% python3 -q
>>> import numpy as np
>>> np.set_printoptions(precision=1, suppress=True, linewidth=160)
>>> tidy = lambda a: np.round(a, 1) + 0
>>> E = np.load("dump.npy")
>>> E
array([[5., 1., 0., 0., 0.],
       [0., 5., 1., 0., 0.],
       [0., 0., 5., 1., 0.],
       [0., 0., 0., 5., 1.],
       [0., 0., 0., 0., 5.]])
>>> P = np.triu(np.array([[1, -2, -1, -1, -2],
...     [1, -2, 1, 1, 2],
...     [-2, -1, -2, -2, 2],
...     [2, 1, -2, -1, 2],
...     [2, 0, 1, 2, -1]]), 1) + np.eye(5)
>>> A2 = P @ E @ np.linalg.inv(P)
>>> print(np.trace(A2), np.trace(E))
25.0 25.0
>>> np.poly(A2)
array([    1.,   -25.,   250., -1250.,  3125., -3125.])
>>> rng = np.random.default_rng(45)
>>> idx = rng.permutation(5)
>>> print(idx)
[2 0 1 3 4]
>>> A2 = E[idx][:, idx]
>>> tidy(np.sort(np.abs(np.linalg.eigvals(A2))))
array([5., 5., 5., 5., 5.])
>>> A2 = E / np.linalg.norm(E, axis=1, keepdims=True)
>>> cov = A2 @ A2.T
>>> np.argwhere(np.triu(np.abs(cov) > 0.95, 1))
array([], shape=(0, 2), dtype=int64)
>>> tidy(np.linalg.norm(A2, axis=1))
array([1., 1., 1., 1., 1.])
>>> A2 = E / np.sqrt((E ** 2).mean(axis=1, keepdims=True))
>>> np.linalg.matrix_rank(A2) == np.linalg.matrix_rank(E)
np.True_
>>> tidy(np.linalg.norm(A2, axis=1))
array([2.2, 2.2, 2.2, 2.2, 2.2])
>>> K = np.array([[-1, 0, 3, -4],
...     [-3, 4, 0, 2],
...     [0, 1, 0, 5],
...     [-5, 2, -1, 3],
...     [0, -1, -3, 2]])
>>> K[-1] = K[0] + 2 * K[1]
>>> K
array([[-1,  0,  3, -4],
       [-3,  4,  0,  2],
       [ 0,  1,  0,  5],
       [-5,  2, -1,  3],
       [-7,  8,  3,  0]])
>>> u = np.array([0, -3])
>>> print(np.array([np.convolve(row, u, "same") for row in K]))
[[  0   3   0  -9]
 [  0   9 -12   0]
 [  0   0  -3   0]
 [  0  15  -6   3]
 [  0  21 -24  -9]]
>>> np.convolve(K[0], u)
array([ 0,  3,  0, -9, 12])
>>> np.cross(K[0, :3], K[4, :3])
array([-24, -18,  -8])
>>> A = np.array([[2.5, 2.5, 1.4],
...     [4.5, 8.3, 4.3],
...     [0.7, 0.2, 0.0],
...     [4.0, 7.0, 4.1],
...     [-5.2, -7.4, -4.1],
...     [-0.1, 1.0, 0.3],
...     [0.4, 3.9, 2.1],
...     [0.4, 0.0, -0.3],
...     [2.6, 2.9, 1.8],
...     [5.0, 6.3, 3.8],
...     [3.4, 1.8, 1.0],
...     [3.0, 5.9, 3.6],
...     [-0.7, -0.6, -0.3],
...     [1.8, 3.3, 1.3],
...     [0.7, -0.8, -0.2],
...     [-0.3, 0.9, 0.2],
...     [-0.6, -1.2, -0.4],
...     [1.2, 3.7, 1.7]])
>>> def softmax(z):
...     e = np.exp(z - z.max(axis=-1, keepdims=True))
...     return e / e.sum(axis=-1, keepdims=True)
... 
>>> tidy(softmax(A[15] + -3))
array([0.2, 0.6, 0.3])
>>> tidy(softmax(10 * A[15]))
array([0., 1., 0.])
>>> tidy(softmax(A[15]))
array([0.2, 0.6, 0.3])
>>> att = A @ A.T / np.sqrt(3)
>>> print(tidy(softmax(att)[15] @ A))
[3.5 6.3 3.5]
>>> print(softmax(att).round(6).argmax(axis=1))
[ 1  1  1  1  4  1  1 10  1  1  1  1  4  1  4  1  4  1]
>>> mat = np.load("a.npy")
>>> print(mat)
[[-0.7 -2.4  0.3  0.8]
 [-0.5 -6.9 -0.5  2.3]
 [-0.6  0.3 -0.2 -0.1]
 [ 0.3 -1.3  0.1  0.4]
 [-0.4 -3.  -0.5  1.1]
 [ 1.4 -0.6  2.   0.2]
 [-0.6 -0.6  1.5  0.2]
 [-0.1  4.7 -0.3 -1.6]
 [ 0.4  2.4  0.7 -0.8]
 [ 1.2  3.5  0.6 -1.2]
 [ 0.4 -0.2  0.5  0. ]
 [ 0.7 -5.2  2.   1.7]
 [-0.2 -2.3 -0.4  0.8]
 [ 0.2  2.7 -0.4 -0.9]
 [ 1.4  2.1 -0.2 -0.7]
 [ 0.6 -0.4 -0.6  0.2]
 [-0.6  0.6 -0.5 -0.2]
 [-0.9  1.2 -0.7 -0.4]]
>>> Xs = (mat - mat.mean(axis=0)) / mat.std(axis=0)
>>> np.argwhere(np.abs(Xs) > 2)
array([[ 1,  1],
       [ 1,  3],
       [ 5,  2],
       [11,  2]])
>>> Xs.std(axis=0)
array([1., 1., 1., 1.])
>>> b = np.linalg.lstsq(np.delete(Xs, 0, axis=1), Xs[:, 0])[0]
>>> print(tidy(1 - np.var(Xs[:, 0] - np.delete(Xs, 0, axis=1) @ b)))
0.3
>>> tidy(b)
array([1.9, 0.5, 1.6])
>>> idx = rng.permutation(4)
>>> A2 = mat[:, idx] * rng.choice([-1, 1], 4)
>>> A2
array([[ 0.8,  0.3, -2.4,  0.7],
       [ 2.3, -0.5, -6.9,  0.5],
       [-0.1, -0.2,  0.3,  0.6],
       [ 0.4,  0.1, -1.3, -0.3],
       [ 1.1, -0.5, -3. ,  0.4],
       [ 0.2,  2. , -0.6, -1.4],
       [ 0.2,  1.5, -0.6,  0.6],
       [-1.6, -0.3,  4.7,  0.1],
       [-0.8,  0.7,  2.4, -0.4],
       [-1.2,  0.6,  3.5, -1.2],
       [ 0. ,  0.5, -0.2, -0.4],
       [ 1.7,  2. , -5.2, -0.7],
       [ 0.8, -0.4, -2.3,  0.2],
       [-0.9, -0.4,  2.7, -0.2],
       [-0.7, -0.2,  2.1, -1.4],
       [ 0.2, -0.6, -0.4, -0.6],
       [-0.2, -0.5,  0.6,  0.6],
       [-0.4, -0.7,  1.2,  0.9]])
>>> U, _, Vt = np.linalg.svd(mat.T @ A2)
>>> idx
array([3, 2, 1, 0])
>>> tidy(np.linalg.lstsq(mat, A2)[0])
array([[ 0.,  0.,  0., -1.],
       [ 0.,  0.,  1.,  0.],
       [ 0.,  1.,  0.,  0.],
       [ 1.,  0.,  0.,  0.]])
>>> tidy(U @ Vt)
array([[ 0.,  0.,  0., -1.],
       [ 0.,  0.,  1.,  0.],
       [ 0.,  1.,  0.,  0.],
       [ 1.,  0.,  0.,  0.]])
>>> Z = A2[[14, 13]].astype(float)
>>> for _ in range(7):
...     idx = np.linalg.norm(A2[:, None] - Z, axis=-1).argmin(axis=1)
...     Z = np.array([A2[idx == j].mean(axis=0) for j in range(2)])
... 
>>> idx
array([0, 0, 1, 0, 0, 0, 0, 1, 1, 1, 0, 0, 0, 1, 1, 0, 1, 1])
>>> np.abs(Z[1] - Z[0]).argmax()
np.int64(2)
>>> data = np.load("arr.npy")
>>> data
array([[ 0.4, -1.7, -1.1],
       [ 0.2, -0.4,  0.7],
       [-0.4,  0.4, -0.8]])
>>> vec = np.array([-3, -3, -3])
>>> rhs = data @ vec
>>> tidy(rhs)
array([ 7.2, -1.5,  2.4])
>>> print(tidy(np.linalg.solve(data, 4 * rhs)))
[-12. -12. -12.]
>>> tidy(np.linalg.solve(data, rhs))
array([-3., -3., -3.])
>>> tidy(np.linalg.solve(data.T, data[0]))
array([1., 0., 0.])
